$ python3 -q
>>> import numpy as np
>>> np.set_printoptions(precision=2, suppress=True, linewidth=200)
>>> mat = np.load("out7.npy")
>>> mat
array([[-0.2 , -1.4 ,  0.1 ,  0.9 , -2.1 ,  1.6 , -1.3 , -0.3 ],
       [-2.8 ,  1.  ,  0.4 , -1.4 ,  0.  , -0.8 , -0.1 ,  1.3 ],
       [-0.8 ,  0.07,  0.47, -0.55,  0.1 ,  0.5 , -0.21, -0.27],
       [ 0.1 , -1.3 , -0.2 ,  0.6 , -1.3 , -0.4 ,  1.  , -0.2 ],
       [-0.5 ,  0.  ,  0.1 , -0.5 ,  0.3 ,  0.9 ,  0.  , -0.2 ],
       [ 0.  ,  1.6 ,  0.7 , -0.4 ,  0.9 , -0.4 ,  0.2 , -0.9 ]])
>>> x0 = np.array([0, 2, 9, 3, 8, 6, 7, 6])
>>> np.einsum("ij,j->i", mat, x0)
array([-17.3 ,   3.7 ,   3.43,  -9.6 ,   6.  ,   9.1 ])
>>> (mat * x0).sum(axis=1)
array([-17.3 ,   3.7 ,   3.43,  -9.6 ,   6.  ,   9.1 ])
>>> np.linalg.norm(mat @ x0) <= np.linalg.norm(mat, 2) * np.linalg.norm(x0) + 1e-9
np.True_
>>> def softmax(z):
...     e = np.exp(z - z.max(axis=-1, keepdims=True))
...     return e / e.sum(axis=-1, keepdims=True)
... 
>>> softmax(mat[2] + 4)
array([0.06, 0.13, 0.2 , 0.07, 0.14, 0.21, 0.1 , 0.1 ])
>>> scores = mat @ mat.T / np.sqrt(8)
>>> softmax(scores)[2] @ mat
array([-1.03,  0.23,  0.32, -0.47, -0.18,  0.16, -0.14,  0.08])
>>> T = np.stack([mat, 4 * mat, mat[::-1]])
>>> T.shape
(3, 6, 8)
>>> np.einsum("bij,cij->bc", T, T)
array([[ 37.89, 151.54,  -9.94],
       [151.54, 606.16, -39.77],
       [ -9.94, -39.77,  37.89]])
>>> np.linalg.norm(T, axis=(1, 2))
array([ 6.16, 24.62,  6.16])
>>> np.linalg.matrix_rank(T.reshape(3, -1))
np.int64(2)
>>> A2 = np.array([[3, 3, 2],
...     [3, 2, 2],
...     [1, -1, -1],
...     [0, 3, -3],
...     [3, -2, 3],
...     [-3, -1, 2],
...     [-2, 1, -1],
...     [-3, 1, -1]])
>>> np.einsum("ij,ij->i", mat, mat)
array([11.57, 13.3 ,  1.55,  4.99,  1.45,  5.03])
>>> np.linalg.matrix_rank(np.vstack([mat, A2.T]))
np.int64(8)
>>> np.linalg.matrix_rank(mat @ A2)
np.int64(3)
>>> E = np.load("x.npy")
>>> E
array([[-0.2 ,  0.1 , -0.6 ],
       [-0.1 , -1.2 ,  1.6 ],
       [-0.4 ,  0.1 ,  0.  ],
       [-2.3 , -0.2 ,  0.3 ],
       [-0.34,  0.26,  0.03],
       [ 0.  , -0.8 ,  1.3 ]])
>>> softmax(E).sum(axis=1)
array([1., 1., 1., 1., 1., 1.])
>>> softmax(E[3] + 4)
array([0.04, 0.36, 0.59])
>>> scores = E @ E.T / np.sqrt(3)
>>> softmax(scores + np.triu(np.full(scores.shape, -np.inf), 1))
array([[1.  , 0.  , 0.  , 0.  , 0.  , 0.  ],
       [0.05, 0.95, 0.  , 0.  , 0.  , 0.  ],
       [0.34, 0.31, 0.35, 0.  , 0.  , 0.  ],
       [0.04, 0.06, 0.06, 0.83, 0.  , 0.  ],
       [0.18, 0.15, 0.19, 0.27, 0.2 , 0.  ],
       [0.05, 0.43, 0.07, 0.1 , 0.07, 0.29]])
>>> feats = np.load("m.npy")
>>> feats
array([[0, 0, 1, 0, 0, 0],
       [0, 0, 0, 0, 0, 1],
       [1, 0, 0, 0, 0, 0],
       [0, 0, 0, 0, 1, 0],
       [0, 0, 0, 1, 0, 0],
       [0, 1, 0, 0, 0, 0]])
>>> # symmetric, so the eigenvalues are real
>>> np.trace(feats @ feats @ feats) // 6
np.int64(0)
>>> feats.sum(axis=0)
array([1, 1, 1, 1, 1, 1])
>>> Lm = np.diag(feats.sum(axis=1)) - feats
>>> Lm
array([[ 1,  0, -1,  0,  0,  0],
       [ 0,  1,  0,  0,  0, -1],
       [-1,  0,  1,  0,  0,  0],
       [ 0,  0,  0,  1, -1,  0],
       [ 0,  0,  0, -1,  1,  0],
       [ 0, -1,  0,  0,  0,  1]])
>>> (np.linalg.eigvalsh(Lm) < 1e-8).sum()
np.int64(3)
>>> round(np.linalg.det(Lm[1:, 1:]))
0
>>> A2 = np.array([[3, 2, 5], [1, 4, 5], [-2, 4, -2]])
>>> M = A2 + A2.T
>>> M
array([[ 6,  3,  3],
       [ 3,  8,  9],
       [ 3,  9, -4]])
>>> # equal to its transpose
>>> x0 = np.array([0, 5, 4])
>>> (M * x0).sum(axis=1)
array([27, 76, 29])
>>> M @ np.eye(3)[0]
array([6., 3., 3.])
>>> M * x0
array([[  0,  15,  12],
       [  0,  40,  36],
       [  0,  45, -16]])
>>> np.linalg.norm(M @ x0) <= np.linalg.norm(M, 2) * np.linalg.norm(x0) + 1e-9
np.True_
>>> ang = np.radians(90)
>>> r_ = np.eye(3)
>>> r_[0, 0] = r_[2, 2] = np.cos(ang)
>>> r_[0, 2], r_[2, 0] = -np.sin(ang), np.sin(ang)
>>> r_.round(2) + 0
array([[ 0.,  0., -1.],
       [ 0.,  1.,  0.],
       [ 1.,  0.,  0.]])
>>> A2 = M @ r_.T
>>> round(np.linalg.det(r_), 2), np.trace(r_)
(np.float64(1.0), np.float64(1.0))
>>> np.linalg.svd(M, compute_uv=False), np.linalg.svd(A2, compute_uv=False)
(array([14.72,  8.92,  4.2 ]), array([14.72,  8.92,  4.2 ]))
>>> np.allclose(np.linalg.norm(M, axis=1), np.linalg.norm(A2, axis=1))
True
>>> np.allclose(M @ M.T, A2 @ A2.T)
True
>>> A2
array([[-3.,  3.,  6.],
       [-9.,  8.,  3.],
       [ 4.,  9.,  3.]])
>>> np.abs(A2 - M).max(axis=0)
array([12.,  0.,  7.])
>>> J = np.load("w.npy")
>>> J
array([[ 1.6 , -2.3 ,  0.7 ,  0.8 ],
       [ 0.1 ,  0.5 ,  0.  ,  0.7 ],
       [ 0.31,  0.11,  0.33,  0.77],
       [ 0.9 ,  1.7 ,  1.8 , -0.8 ],
       [-0.3 ,  0.1 , -2.1 ,  0.1 ],
       [-0.8 , -1.1 , -1.1 , -0.7 ]])
>>> A2 = np.c_[J[:, :3] @ np.array([[-5, 7, -1], [-8, -6, -6], [-4, -5, 6]]), np.array([0, 1, 3, 1, 8, 8])]
>>> A2
array([[  7.6 ,  21.5 ,  16.4 ,   0.  ],
       [ -4.5 ,  -2.3 ,  -3.1 ,   1.  ],
       [ -3.75,  -0.14,   1.01,   3.  ],
       [-25.3 , -12.9 ,  -0.3 ,   1.  ],
       [  9.1 ,   7.8 , -12.9 ,   8.  ],
       [ 17.2 ,   6.5 ,   0.8 ,   8.  ]])
>>> np.round(np.linalg.norm(A2 - J @ np.linalg.lstsq(J, A2)[0], axis=0), 2) + 0
array([0.  , 0.  , 0.  , 7.93])
>>> np.round(np.linalg.lstsq(J, A2[:, 0])[0], 2) + 0
array([-5., -8., -4.,  0.])
>>> np.linalg.matrix_rank(A2)
np.int64(4)
>>> x0 = np.array([0, -2, -1, -1])
>>> rhs = A2 @ x0
>>> b, lr = np.zeros(4), 1 / np.linalg.norm(A2, 2) ** 2
>>> for i in range(30):
...     b -= lr * A2.T @ (A2 @ b - rhs)
...     if i % 5 == 0: print(i, round(np.linalg.norm(A2 @ b - rhs), 2))
... 
0 24.9
5 11.05
10 7.2
15 4.84
20 3.3
25 2.28
>>> np.round(np.linalg.cond(A2), 2)
np.float64(5.62)
>>> O, r_ = np.linalg.qr(J)
>>> np.round(O.T @ O, 2) + 0
array([[1., 0., 0., 0.],
       [0., 1., 0., 0.],
       [0., 0., 1., 0.],
       [0., 0., 0., 1.]])
>>> r_
array([[-2.05,  0.59, -2.12, -0.68],
       [ 0.  , -3.05, -1.23,  0.52],
       [ 0.  ,  0.  ,  1.86, -0.47],
       [ 0.  ,  0.  ,  0.  ,  1.38]])
>>> np.round(O @ r_, 2) + 0
array([[ 1.6 , -2.3 ,  0.7 ,  0.8 ],
       [ 0.1 ,  0.5 ,  0.  ,  0.7 ],
       [ 0.31,  0.11,  0.33,  0.77],
       [ 0.9 ,  1.7 ,  1.8 , -0.8 ],
       [-0.3 ,  0.1 , -2.1 ,  0.1 ],
       [-0.8 , -1.1 , -1.1 , -0.7 ]])
>>> softmax(J[2] + -3)
array([0.23, 0.19, 0.23, 0.36])
>>> softmax(J[2])
array([0.23, 0.19, 0.23, 0.36])
>>> np.round(softmax(10 * J[2]), 2) + 0
array([0.01, 0.  , 0.01, 0.98])
>>> scores = J @ J.T / np.sqrt(4)
>>> np.round(softmax(scores), 2) + 0
array([[0.95, 0.01, 0.02, 0.  , 0.  , 0.01],
       [0.12, 0.23, 0.21, 0.19, 0.16, 0.09],
       [0.24, 0.19, 0.21, 0.18, 0.1 , 0.07],
       [0.01, 0.03, 0.03, 0.93, 0.  , 0.  ],
       [0.02, 0.07, 0.05, 0.01, 0.63, 0.22],
       [0.08, 0.05, 0.05, 0.01, 0.29, 0.52]])
